>>> import numpy as np
>>> np.set_printoptions(precision=3, suppress=True, linewidth=140)
>>> m1 = np.diag(np.array([2, -1, 2, -2, 2])) + -1 * np.eye(5, k=1) + -1 * np.eye(5, k=-1)
>>> print(m1)
[[ 2. -1.  0.  0.  0.]
 [-1. -1. -1.  0.  0.]
 [ 0. -1.  2. -1.  0.]
 [ 0.  0. -1. -2. -1.]
 [ 0.  0.  0. -1.  2.]]
>>> evals, evecs = np.linalg.eigh(m1)
>>> x0 = np.array([-1, 2, -1, -1, 2])
>>> print(np.abs(m1).sum(axis=1).max(), np.round(np.abs(evals).max(), 3))
4.0 2.725
>>> print(np.linalg.eigvalsh(m1[1:, 1:]))
[-2.485 -1.24   2.112  2.612]
>>> print((np.sign(evecs[:, -1].round(6)) == np.sign(evecs[0, -1].round(6))).astype(int))
[1 0 1 0 1]
>>> print(x0 @ m1 @ x0)
16.0
>>> print(np.round(x0 @ m1 @ x0 / (x0 @ x0), 3), round(evals[0], 3), round(evals[-1], 3))
1.455 -2.492 2.725
>>> F = np.loadtxt("a.csv", delimiter=",")
>>> print(F)
[[-6. -6.  2.  0. -7.]
 [ 0.  2. -5.  0.  3.]
 [-4.  8. -2.  0.  4.]
 [ 0.  0.  0. -4.  0.]
 [ 0. -5.  1.  0. -4.]]
>>> # 2 blocks once reordered
>>> t3 = np.stack([F, 5 * F, F[::-1]])
>>> print(np.einsum("bij,cij->bc", t3, t3))
[[ 321. 1605.  220.]
 [1605. 8025. 1100.]
 [ 220. 1100.  321.]]
>>> print(np.linalg.matrix_rank(t3))
[5 5 5]
>>> print((t3 @ F.T).shape)
(3, 5, 5)
>>> print(np.linalg.norm(t3, axis=(1, 2)))
[17.916 89.582 17.916]
>>> print(np.round(np.linalg.det(F), 3))
-672.0
>>> print(np.flatnonzero(np.linalg.matrix_power((F != 0) + (F.T != 0) + np.eye(5), 5)[1]))
[0 1 2 4]
>>> print(np.linalg.cond(F) > 100)
False
>>> print(np.linalg.matrix_rank(F, rtol=0.1))
4
>>> P = np.triu(np.array([[-5, -1, -7, -9, -3],
...     [0, -7, 0, -2, -9],
...     [7, -4, 4, -5, -3],
...     [0, -1, -1, 4, 1],
...     [9, 8, 3, 0, 5]]), 1) + np.eye(5)
>>> Y = P @ F @ np.linalg.inv(P)
>>> print(Y)
[[  22.  -27.  172. 1040. -727.]
 [   0.   47.  -14.   32.  388.]
 [  -4.   19.  -33. -143.  219.]
 [   0.   -5.    1.   -9.  -37.]
 [   0.   -5.    1.   -5.  -41.]]
>>> print(np.linalg.matrix_rank(Y))
5
>>> print(np.trace(Y), np.trace(F))
-14.0 -14.0
>>> U, sv, VT = np.linalg.svd(Y, full_matrices=False)
>>> print(np.round(np.sqrt((sv ** 2).sum()), 3), round(np.linalg.norm(Y), 3))
1366.742 1366.742
>>> print(sv)
[1321.275  349.571    3.888    0.095    0.004]
>>> print(U.shape, sv.shape, VT.shape)
(5, 5) (5,) (5, 5)
>>> print(np.abs(U[:, 0]).round(6).argmax())
0
>>> A = np.load("test9.npy")
>>> print(A)
[[-0.416 -0.4    0.2   -0.7   -0.2  ]
 [-0.017  1.3    0.     0.9    0.5  ]
 [-0.799  0.1    0.4    0.2   -1.2  ]
 [-1.006  0.6    0.5   -0.6   -0.4  ]
 [ 0.215 -0.6   -0.1   -1.3   -0.4  ]
 [-0.197 -0.6    0.1    0.    -0.6  ]
 [ 0.417  1.8   -0.2   -0.5    0.1  ]
 [ 0.454  0.4   -0.2    1.    -0.2  ]
 [-2.593 -1.     1.3   -0.1   -1.4  ]
 [ 0.001  1.2    0.    -0.8   -0.3  ]
 [-0.39  -0.4    0.2    0.5    1.1  ]
 [-2.602 -1.3    1.3    0.    -1.8  ]
 [-3.822 -0.9    1.9   -1.1   -1.5  ]
 [ 0.79   1.7   -0.4    0.7    1.4  ]
 [ 2.38  -1.    -1.2   -0.2    0.9  ]
 [-0.62  -0.2    0.3    0.4   -1.6  ]
 [-1.196  0.5    0.6   -0.3    1.1  ]
 [ 0.174  0.2   -0.1   -1.2    0.5  ]
 [ 0.624  1.    -0.3    1.2   -0.7  ]
 [ 3.418  0.6   -1.7   -0.3   -0.1  ]
 [-0.815  1.     0.4   -0.2   -1.8  ]
 [-2.215 -0.4    1.1    1.6    0.   ]
 [ 1.381 -0.5   -0.7   -1.    -0.1  ]
 [-1.221  1.5    0.6    0.5   -0.2  ]
 [ 0.004  0.5    0.     0.6   -0.1  ]
 [ 4.787 -1.4   -2.4   -0.3    0.9  ]
 [ 4.252 -1.2   -2.1   -0.9   -2.1  ]
 [-0.41  -0.7    0.2    0.     0.1  ]]
>>> Y = A / np.sqrt((A ** 2).mean(axis=1, keepdims=True))
>>> print(np.linalg.norm(Y, axis=1))
[2.236 2.236 2.236 2.236 2.236 2.236 2.236 2.236 2.236 2.236 2.236 2.236 2.236 2.236 2.236 2.236 2.236 2.236 2.236 2.236 2.236 2.236 2.236
 2.236 2.236 2.236 2.236 2.236]
>>> print(np.linalg.matrix_rank(Y) == np.linalg.matrix_rank(A))
True
